$ ipython --no-banner

In [1]: import numpy as np

In [2]: import numpy.linalg as la

In [3]: np.set_printoptions(precision=2, suppress=True, linewidth=100, floatmode="fixed")

In [4]: J = np.loadtxt("a.csv", delimiter=",")

In [5]: J
Out[5]: 
array([[ 1.00, -1.00,  0.00,  0.00,  0.00,  0.00],
       [-1.00,  2.00, -1.00,  0.00,  0.00,  0.00],
       [ 0.00, -1.00,  3.00, -1.00,  0.00,  0.00],
       [ 0.00,  0.00, -1.00,  0.00, -1.00,  0.00],
       [ 0.00,  0.00,  0.00, -1.00,  1.00, -1.00],
       [ 0.00,  0.00,  0.00,  0.00, -1.00,  3.00]])

In [6]: # symmetric

In [7]: Q, V = la.qr(J[:, :5])[0], la.qr(J[:, 5:])[0]

In [8]: sigma = la.svd(Q.T @ V, compute_uv=False)

In [9]: (sigma > 0.9).sum()
Out[9]: np.int64(0)

In [10]: Y = J[0, 0] * J[1:] - np.outer(J[1:, 0], J[0])

In [11]: Y
Out[11]: 
array([[ 0.00,  1.00, -1.00,  0.00,  0.00,  0.00],
       [ 0.00, -1.00,  3.00, -1.00,  0.00,  0.00],
       [ 0.00,  0.00, -1.00,  0.00, -1.00,  0.00],
       [ 0.00,  0.00,  0.00, -1.00,  1.00, -1.00],
       [ 0.00,  0.00,  0.00,  0.00, -1.00,  3.00]])

In [12]: la.matrix_rank(Y), la.matrix_rank(J)
Out[12]: (np.int64(5), np.int64(6))

In [13]: J[:, 0] / J[0, 0]
Out[13]: array([ 1.00, -1.00,  0.00,  0.00,  0.00,  0.00])

In [14]: Y = la.inv(J)

In [15]: J @ Y
Out[15]: 
array([[1.00, 0.00, 0.00, 0.00, 0.00, 0.00],
       [0.00, 1.00, 0.00, 0.00, 0.00, 0.00],
       [0.00, 0.00, 1.00, 0.00, 0.00, 0.00],
       [0.00, 0.00, 0.00, 1.00, 0.00, 0.00],
       [0.00, 0.00, 0.00, 0.00, 1.00, 0.00],
       [0.00, 0.00, 0.00, 0.00, 0.00, 1.00]])

In [16]: Y
Out[16]: 
array([[ 2.38,  1.38,  0.38, -0.25, -0.38, -0.12],
       [ 1.38,  1.38,  0.38, -0.25, -0.38, -0.12],
       [ 0.38,  0.38,  0.38, -0.25, -0.38, -0.12],
       [-0.25, -0.25, -0.25, -0.50, -0.75, -0.25],
       [-0.38, -0.38, -0.38, -0.75,  0.38,  0.12],
       [-0.12, -0.12, -0.12, -0.25,  0.12,  0.38]])

In [17]: round(la.slogdet(J)[0], 2)
Out[17]: np.float64(-1.0)

In [18]: round(la.det(J) * la.det(Y), 2)
Out[18]: np.float64(1.0)

In [19]: round(float(la.cond(J)), 2)
Out[19]: 13.99

In [20]: la.det(J) * Y
Out[20]: 
array([[-19.00, -11.00,  -3.00,   2.00,   3.00,   1.00],
       [-11.00, -11.00,  -3.00,   2.00,   3.00,   1.00],
       [ -3.00,  -3.00,  -3.00,   2.00,   3.00,   1.00],
       [  2.00,   2.00,   2.00,   4.00,   6.00,   2.00],
       [  3.00,   3.00,   3.00,   6.00,  -3.00,  -1.00],
       [  1.00,   1.00,   1.00,   2.00,  -1.00,  -3.00]])
